>>> import numpy as np
>>> import numpy.linalg as la
>>> np.set_printoptions(suppress=True, linewidth=140)
>>> r0 = np.array([5, -3, 2, -2]) + 0.5
>>> arr = np.eye(4) - 2 * np.outer(r0, r0) / (r0 @ r0)
>>> print(arr.round(2))
[[-0.34  0.61 -0.61  0.37]
 [ 0.61  0.72  0.28 -0.17]
 [-0.61  0.28  0.72  0.17]
 [ 0.37 -0.17  0.17  0.9 ]]
>>> hat = np.triu(np.array([[0, 2, -5, 9], [-3, 8, -9, 9], [-8, -1, 4, 8], [9, 7, -4, -9]]), 1) + np.eye(4)
>>> out = hat @ arr @ la.inv(hat)
>>> print(np.round(np.poly(out), 2) + 0)
[ 1. -2.  0.  2. -1.]
>>> print(round(float(la.det(out)), 2))
-1.0
>>> print(np.trace(out), np.trace(arr))
2.0 2.0
>>> print(la.matrix_rank(out))
4
>>> m1 = np.loadtxt("dump.csv", delimiter=",")
>>> print(m1)
[[-0.9  3.  -5.   0. ]
 [ 2.   0.1 -1.  -4. ]
 [-2.   4.   0.1  2. ]
 [-1.   3.  -5.   0.1]]
>>> Uu, s, Vh = la.svd(m1, full_matrices=False)
>>> print(round(np.sqrt((s ** 2).sum()), 2), np.round(la.norm(m1), 2))
10.72 10.72
>>> print(np.abs(Uu[:, 0]).round(6).argmax())
3
>>> print(np.round(Vh @ Vh.T, 2) + 0)
[[1. 0. 0. 0.]
 [0. 1. 0. 0.]
 [0. 0. 1. 0.]
 [0. 0. 0. 1.]]
>>> print((s > 1e-8).sum())
4
>>> print(np.round(np.abs(Vh[0]), 2))
[0.22 0.61 0.76 0.08]
>>> print(np.round(np.cumsum(s ** 2) / np.sum(s ** 2), 2))
[0.67 0.94 1.   1.  ]
>>> print(np.round(Uu.T @ Uu, 2) + 0)
[[1. 0. 0. 0.]
 [0. 1. 0. 0.]
 [0. 0. 1. 0.]
 [0. 0. 0. 1.]]
>>> print(s.round(2))
[8.76 5.63 2.52 0.03]
>>> print(np.round(la.norm(m1, axis=1), 2))
[5.9  4.58 4.9  5.92]
>>> print(round(la.norm(m1) ** 2 / la.norm(m1, 2) ** 2, 2))
1.5
>>> print(m1[2] @ m1[3])
13.7
>>> print(np.round(la.norm(m1, axis=0), 2))
[3.13 5.83 7.14 4.47]
>>> print(np.round(la.norm(m1[2], 1), 2), np.round(la.norm(m1[2], np.inf), 2))
8.1 4.0
>>> print(round(la.norm(m1[2] - m1[3]), 2))
5.62
>>> print(np.round(la.norm(m1, "nuc"), 2))
16.95
>>> print(la.cond(m1) > 100)
True
>>> print(round(la.norm(m1, 2) / la.norm(m1), 2))
0.82
>>> print(round(np.log10(la.cond(m1))))
2
>>> print(np.argsort(-la.norm(m1, axis=0).round(6), kind="stable")[:3])
[2 1 3]
>>> r0 = np.array([6, -1])
>>> print(np.polyval(r0, m1[0]))
[ -6.4  17.  -31.   -1. ]
>>> out = np.array([[-3, 3], [0, -3]])
>>> basis = np.array([[2, -2], [2, -2]])
>>> mat = np.kron(out, basis)
>>> print(mat)
[[-6  6  6 -6]
 [-6  6  6 -6]
 [ 0  0 -6  6]
 [ 0  0 -6  6]]
>>> rng = np.random.default_rng(67099)
>>> z = rng.permutation(4)
>>> print(z)
[3 0 2 1]
>>> out = mat[z][:, z]
>>> print(np.allclose(out, mat))
False
>>> print(np.diag(out))
[ 6 -6 -6  6]
>>> print(np.trace(out))
0
>>> print(round(la.det(out), 2), np.round(la.det(mat[z]), 2))
0.0 0.0
>>> print(np.round(np.sort(np.abs(la.eigvals(out))), 2) + 0)
[0. 0. 0. 0.]
>>> out = np.array([[-1, -2, 1], [2, 0, -1], [2, 1, -1], [-2, -2, 1]])
>>> print(np.einsum("ik,kj->ji", mat, out))
[[ 42  42 -24 -24]
 [ 30  30 -18 -18]
 [-24 -24  12  12]]
>>> print(mat @ out)
[[ 42  30 -24]
 [ 42  30 -24]
 [-24 -18  12]
 [-24 -18  12]]
>>> print(la.matrix_rank(np.vstack([mat, out.T])))
4
>>> print(np.einsum("ik,kj->ij", mat, out))
[[ 42  30 -24]
 [ 42  30 -24]
 [-24 -18  12]
 [-24 -18  12]]
>>> print(np.einsum("ij->j", mat))
[-12  12   0   0]
>>> print(np.einsum("ij,ij->i", mat, mat))
[144 144  72  72]
>>> print(np.vstack([mat, out.T]).shape)
(7, 4)
>>> print(la.matrix_rank(mat @ out))
2
>>> Uu, s, Vh = la.svd(mat)
>>> vecs = Vh[:(s > 1e-8).sum()]
>>> vec = mat[1] + -1 * mat[2] + rng.integers(2) * np.eye(4)[3]
>>> print(vec)
[ -6.   6.  12. -11.]
>>> print(np.round(np.diag(vecs.T @ vecs), 2))
[0.5 0.5 0.5 0.5]
>>> print(la.matrix_rank(np.vstack([mat, vec])))
3
>>> print(np.allclose(vecs.T @ vecs @ vec, vec))
False
>>> out = np.array([[2, 2], [3, 1]])
>>> F = np.triu(out)
>>> print(F)
[[2 2]
 [0 1]]
>>> G = F.T @ F
>>> print(np.round(la.svd(F, compute_uv=False) ** 2, 2))
[8.53 0.47]
>>> print(la.matrix_rank(G))
2
>>> print(np.allclose(G, G.T))
True
>>> print(np.trace(G), (F ** 2).sum())
9 9
>>> print(G)
[[4 4]
 [4 5]]
>>> print(np.round(la.eigvalsh(G)[::-1], 2))
[8.53 0.47]
>>> z = rng.permutation(2)
>>> out = F[:, z] * rng.choice([-1, 1], 2)
>>> print(out)
[[2 2]
 [1 0]]
>>> Uu, _, Vh = la.svd(F.T @ out)
>>> print(np.round(la.lstsq(F, out)[0], 2) + 0)
[[0. 1.]
 [1. 0.]]
>>> w, vecs = la.eig(F)
>>> print(np.round(np.sort(la.eigvals(F.T)), 2))
[1. 2.]
>>> out = F + rng.integers(-2, 3, (2, 1)) @ rng.integers(-2, 3, (1, 2))
>>> print(out)
[[2 2]
 [0 1]]
>>> print(la.matrix_rank(out - F, tol=1e-8))
0
>>> print(np.abs(out - F).sum(axis=1))
[0 0]
>>> A = np.load("x.npy")
>>> print(A)
[[-6  3  1  3]
 [-4  2  1  3]
 [-4  2  1  1]]
>>> out = A / np.sqrt((A ** 2).mean(axis=1, keepdims=True))
>>> print(np.round(la.norm(out, axis=1), 2))
[2. 2. 2.]
>>> print(la.matrix_rank(A - A.mean(axis=1, keepdims=True)))
3
>>> r0 = np.array([4, 4, 5])
>>> print(np.array([np.convolve(row, r0, "same") for row in A]))
[[-12 -14  31  17]
 [ -8  -8  26  17]
 [ -8  -8  18   9]]
>>> print(np.polyval(r0, A[0]))
[125  53  13  53]
